>>> import numpy as np
>>> import numpy.linalg as la
>>> np.set_printoptions(precision=3, suppress=True, linewidth=160)
>>> F = np.loadtxt("m.csv", delimiter=",")
>>> print(F)
[[ 8.  9.  9.  5.  5.  9.  3.  4.  2. 10.  8.  4.  2.]
 [ 9.  8.  4.  7.  6.  6.  8.  0.  3.  8.  6.  7.  8.]
 [ 9.  4.  6.  6.  3.  5.  3.  4.  5.  4.  7.  5.  2.]
 [ 5.  7.  6.  6.  4.  0.  2.  7.  5.  9. 10.  0.  6.]
 [ 5.  6.  3.  4.  0.  2.  7.  5.  7.  5.  9.  8.  5.]
 [ 9.  6.  5.  0.  2.  6.  7.  5.  5.  4.  7.  6.  3.]
 [ 3.  8.  3.  2.  7.  7.  4.  5.  3.  5.  8.  4.  6.]
 [ 4.  0.  4.  7.  5.  5.  5.  8.  6.  6.  3.  4.  3.]
 [ 2.  3.  5.  5.  7.  5.  3.  6.  4.  5.  7.  4.  5.]
 [10.  8.  4.  9.  5.  4.  5.  6.  5.  4.  5.  5.  4.]
 [ 8.  6.  7. 10.  9.  7.  8.  3.  7.  5.  8.  6.  1.]
 [ 4.  7.  5.  0.  8.  6.  4.  4.  4.  5.  6.  8.  4.]
 [ 2.  8.  2.  6.  5.  3.  6.  3.  5.  4.  1.  4. 10.]]
>>> # equal to its transpose
>>> evals, vecs = la.eigh(F)
>>> x = np.array([3, 2, 2, 0, 0, 3, 1, 0, 1, 1, 1, 0, 3])
>>> print(np.abs(F).sum(axis=1).max(), np.round(np.abs(evals).max(), 3))
85.0 69.319
>>> print(x @ F @ x)
1658.0
>>> print(la.eigvalsh(F[1:, 1:]))
[-11.142  -9.327  -5.37   -3.41   -1.114   2.55    2.809   3.657   7.629  11.236  12.13   62.352]
>>> x = np.array([0, 2, 1, 2, 0, 3, 0, 1, 1, 2, 3, 3, 0])
>>> rhs = F @ x
>>> coef, lr = np.zeros(13), 1 / la.norm(F, 2) ** 2
>>> for i in range(150):
...     coef -= lr * F.T @ (F @ coef - rhs)
...     if i % 50 == 0: print(i, round(la.norm(F @ coef - rhs), 3))
... 
0 21.939
50 11.957
100 9.726
>>> print(round(la.cond(F), 3))
70.726
>>> rng = np.random.default_rng(37867)
>>> lab = rng.permutation(13)
>>> print(lab)
[ 4  8  2 12  0  9  3  6 10  5  1 11  7]
>>> B = F[lab][:, lab]
>>> print(np.trace(B))
80.0
>>> print(np.diag(B))
[ 0.  4.  6. 10.  8.  4.  6.  4.  8.  6.  8.  8.  8.]
>>> E = np.loadtxt("block0.csv", delimiter=",")
>>> print(E)
[[0. 0. 0. 0. 0. 0. 0. 1. 0.]
 [0. 0. 0. 0. 0. 0. 0. 1. 0.]
 [0. 0. 0. 0. 0. 0. 0. 0. 0.]
 [0. 0. 0. 0. 1. 0. 0. 0. 0.]
 [0. 0. 0. 1. 0. 0. 1. 0. 0.]
 [0. 0. 0. 0. 0. 0. 1. 1. 0.]
 [0. 0. 0. 0. 1. 1. 0. 1. 0.]
 [1. 1. 0. 0. 0. 1. 1. 0. 0.]
 [0. 0. 0. 0. 0. 0. 0. 0. 0.]]
>>> # looks like rank 6
>>> evals, vecs = la.eigh(E)
>>> x = np.array([3, 1, 5, -3, 3, -1, 3, 1, 4])
>>> print(x @ E @ x)
6.0
>>> r = la.matrix_rank(E)
>>> print(r)
6
>>> null = la.svd(E)[2][r:].T
>>> print([int(la.matrix_rank(np.delete(E, i, axis=0))) for i in range(9)])
[6, 6, 6, 5, 5, 5, 5, 5, 6]
>>> print([int(la.matrix_rank(E[:, :j + 1])) for j in range(9)])
[1, 1, 1, 2, 3, 4, 5, 6, 6]
>>> print([int(la.matrix_rank(E[:i])) for i in range(1, len(E) + 1)])
[1, 1, 1, 2, 3, 4, 5, 6, 6]
>>> U, s, Vh = la.svd(E)
>>> print(np.argmax(s[:-1] / (s[1:] + 1e-6)) + 1)
6
>>> B = U[:, :6] @ np.diag(s[:6]) @ Vh[:6]
>>> print(np.round(la.norm(E - B) / la.norm(E), 3))
0.0
>>> print(la.matrix_rank(E, rtol=0.05))
6
>>> print(np.round(la.norm(E - B, 2), 3), round(float(s[6]), 3))
0.0 0.0
>>> print(np.trace(E))
0.0
>>> print(np.allclose(E, E.T))
True
>>> print((E + E.T) / 2)
[[0. 0. 0. 0. 0. 0. 0. 1. 0.]
 [0. 0. 0. 0. 0. 0. 0. 1. 0.]
 [0. 0. 0. 0. 0. 0. 0. 0. 0.]
 [0. 0. 0. 0. 1. 0. 0. 0. 0.]
 [0. 0. 0. 1. 0. 0. 1. 0. 0.]
 [0. 0. 0. 0. 0. 0. 1. 1. 0.]
 [0. 0. 0. 0. 1. 1. 0. 1. 0.]
 [1. 1. 0. 0. 0. 1. 1. 0. 0.]
 [0. 0. 0. 0. 0. 0. 0. 0. 0.]]
>>> print(round(la.det(E), 3))
0.0
>>> print(np.allclose(E @ E.T, E.T @ E))
True
>>> print(E @ E)
[[1. 1. 0. 0. 0. 1. 1. 0. 0.]
 [1. 1. 0. 0. 0. 1. 1. 0. 0.]
 [0. 0. 0. 0. 0. 0. 0. 0. 0.]
 [0. 0. 0. 1. 0. 0. 1. 0. 0.]
 [0. 0. 0. 0. 2. 1. 0. 1. 0.]
 [1. 1. 0. 0. 1. 2. 1. 1. 0.]
 [1. 1. 0. 1. 0. 1. 3. 1. 0.]
 [0. 0. 0. 0. 1. 1. 1. 4. 0.]
 [0. 0. 0. 0. 0. 0. 0. 0. 0.]]
>>> J = np.load("sample5.npy")
>>> print(J)
[[ 5  1  0  5  0 -5  0 -2 -1  2  0  1 -3]
 [ 0  1 -5 -5 -3 -1  5  2  2  3 -2 -4 -4]
 [ 0  0 -4  4  1 -2 -5  3  3 -1 -2 -1  0]
 [ 0  0  0  4 -1  0 -3 -2  1  2  5  2  3]
 [ 0  0  0  0  0  1  3 -5  4 -5 -5  5  1]
 [ 0  0  0  0  0  3 -4 -2 -2  2  0  5  5]
 [ 0  0  0  0  0  0 -2 -3 -5 -1  2 -5 -4]
 [ 0  0  0  0  0  0  0  3 -1 -2 -2 -5  5]
 [ 0  0  0  0  0  0  0  0 -2 -3 -4  2  5]
 [ 0  0  0  0  0  0  0  0  0  5 -3  4  3]
 [ 0  0  0  0  0  0  0  0  0  0 -3  5  2]
 [ 0  0  0  0  0  0  0  0  0  0  0  1  0]
 [ 0  0  0  0  0  0  0  0  0  0  0  0  0]]
>>> U, s, Vh = la.svd(J)
>>> print(s)
[16.719 13.652 11.257 10.196  9.885  7.458  5.778  4.75   2.545  1.607  0.265  0.042  0.   ]
>>> B = U[:, :12] @ np.diag(s[:12]) @ Vh[:12]
>>> print(np.round(la.norm(J - B, 2), 3), s[12])
0.0 0.0
